$ python3 -q
>>> import numpy as np
>>> np.set_printoptions(suppress=True, linewidth=200)
>>> F = np.load("layer3.npy")
>>> F
array([[6., 1., 1., 1., 1.],
       [1., 6., 1., 1., 1.],
       [1., 1., 6., 1., 1.],
       [1., 1., 1., 6., 1.],
       [1., 1., 1., 1., 6.]])
>>> np.allclose(F, F.T)
True
>>> np.allclose(F @ F.T, F.T @ F)
True
>>> F @ F
array([[40., 15., 15., 15., 15.],
       [15., 40., 15., 15., 15.],
       [15., 15., 40., 15., 15.],
       [15., 15., 15., 40., 15.],
       [15., 15., 15., 15., 40.]])
>>> round(float(np.linalg.det(F)), 2)
6250.0
>>> (F + F.T) / 2
array([[6., 1., 1., 1., 1.],
       [1., 6., 1., 1., 1.],
       [1., 1., 6., 1., 1.],
       [1., 1., 1., 6., 1.],
       [1., 1., 1., 1., 6.]])
>>> np.sort(np.abs(np.fft.fft(F[0]))), np.round(np.sort(np.linalg.svd(F, compute_uv=False)), 2)
(array([ 5.,  5.,  5.,  5., 10.]), array([ 5.,  5.,  5.,  5., 10.]))
>>> F @ (-1.0) ** np.arange(5)
array([ 6., -4.,  6., -4.,  6.])
>>> (F @ F)[0]
array([40., 15., 15., 15., 15.])
>>> F @ np.ones(5)
array([10., 10., 10., 10., 10.])
>>> Lm = np.linalg.cholesky(F)
>>> np.round(Lm @ Lm.T, 2)
array([[6., 1., 1., 1., 1.],
       [1., 6., 1., 1., 1.],
       [1., 1., 6., 1., 1.],
       [1., 1., 1., 6., 1.],
       [1., 1., 1., 1., 6.]])
>>> np.round(np.diag(Lm) ** 2, 2)
array([6.  , 5.83, 5.71, 5.62, 5.56])
>>> J = np.array([[0.7, -0.6, 0.4, 0.0, 0.6],
...     [1.0, -0.2, 0.7, 14.0, -1.1],
...     [-0.1, -1.0, -0.9, -6.0, 0.4]])
>>> J
array([[ 0.7, -0.6,  0.4,  0. ,  0.6],
       [ 1. , -0.2,  0.7, 14. , -1.1],
       [-0.1, -1. , -0.9, -6. ,  0.4]])
>>> Uu, sv, Vt = np.linalg.svd(J)
>>> sv.round(2)
array([15.34,  1.39,  0.91])
>>> np.argmax(sv[:-1] / (sv[1:] + 1e-6)) + 1
np.int64(1)
>>> other = Uu[:, :1] @ np.diag(sv[:1]) @ Vt[:1]
>>> other.round(2) + 0
array([[ 0.  ,  0.  ,  0.  ,  0.02,  0.  ],
       [ 0.88,  0.19,  0.92, 13.99, -1.07],
       [-0.38, -0.08, -0.4 , -6.02,  0.46]])
>>> round(float(np.linalg.norm(J - other) / np.linalg.norm(J)), 2)
0.11
>>> rng = np.random.default_rng(938283)
>>> idx = rng.permutation(5)
>>> idx
array([4, 3, 0, 1, 2])
>>> other = F[idx][:, idx]
>>> other
array([[6., 1., 1., 1., 1.],
       [1., 6., 1., 1., 1.],
       [1., 1., 6., 1., 1.],
       [1., 1., 1., 6., 1.],
       [1., 1., 1., 1., 6.]])
>>> np.round(np.linalg.det(other), 2), np.round(np.linalg.det(F[idx]), 2)
(np.float64(6250.0), np.float64(-6250.0))
>>> np.allclose(other, F)
True
>>> np.diag(other)
array([6., 6., 6., 6., 6.])
>>> other = J / np.linalg.norm(J, axis=1)
Traceback (most recent call last):
  File "<python-input-32>", line 1, in <module>
    other = J / np.linalg.norm(J, axis=1)
            ~~^~~~~~~~~~~~~~~~~~~~~~~~~~~
ValueError: operands could not be broadcast together with shapes (3,5) (3,) 
>>> other = J / np.linalg.norm(J, axis=1, keepdims=True)
>>> G = other @ other.T
>>> (np.abs(G) > 0.9).astype(int)
array([[1, 0, 0],
       [0, 1, 1],
       [0, 1, 1]])
>>> np.argwhere(np.triu(np.abs(G) > 0.95, 1))
array([[1, 2]])
>>> (G - 2 * np.eye(3)).round(6).argmax(axis=1)
array([2, 0, 0])
>>> K = np.load("mat.npy")
>>> K.round(2)
array([[ 2.96,  0.36,  0.05,  0.28],
       [-0.12,  2.4 , -0.64, -1.68],
       [-0.37,  1.57,  2.04,  1.5 ],
       [ 0.25, -0.8 ,  2.1 , -1.97]])
>>> G = K.T @ K
>>> np.round(np.linalg.svd(K, compute_uv=False) ** 2, 2)
array([9., 9., 9., 9.])
>>> np.linalg.matrix_rank(G)
np.int64(4)
>>> G.round(2) + 0
array([[9., 0., 0., 0.],
       [0., 9., 0., 0.],
       [0., 0., 9., 0.],
       [0., 0., 0., 9.]])
>>> np.round(np.diag(G), 2)
array([9., 9., 9., 9.])
>>> q = K.astype(float).copy()
>>> for j in range(4):
...     q[:, j] -= q[:, :j] @ (q[:, :j].T @ q[:, j])
...     q[:, j] /= np.linalg.norm(q[:, j])
... 
>>> np.round(q.T @ K, 2) + 0
array([[3., 0., 0., 0.],
       [0., 3., 0., 0.],
       [0., 0., 3., 0.],
       [0., 0., 0., 3.]])
>>> np.round(q.T @ q, 2) + 0
array([[1., 0., 0., 0.],
       [0., 1., 0., 0.],
       [0., 0., 1., 0.],
       [0., 0., 0., 1.]])
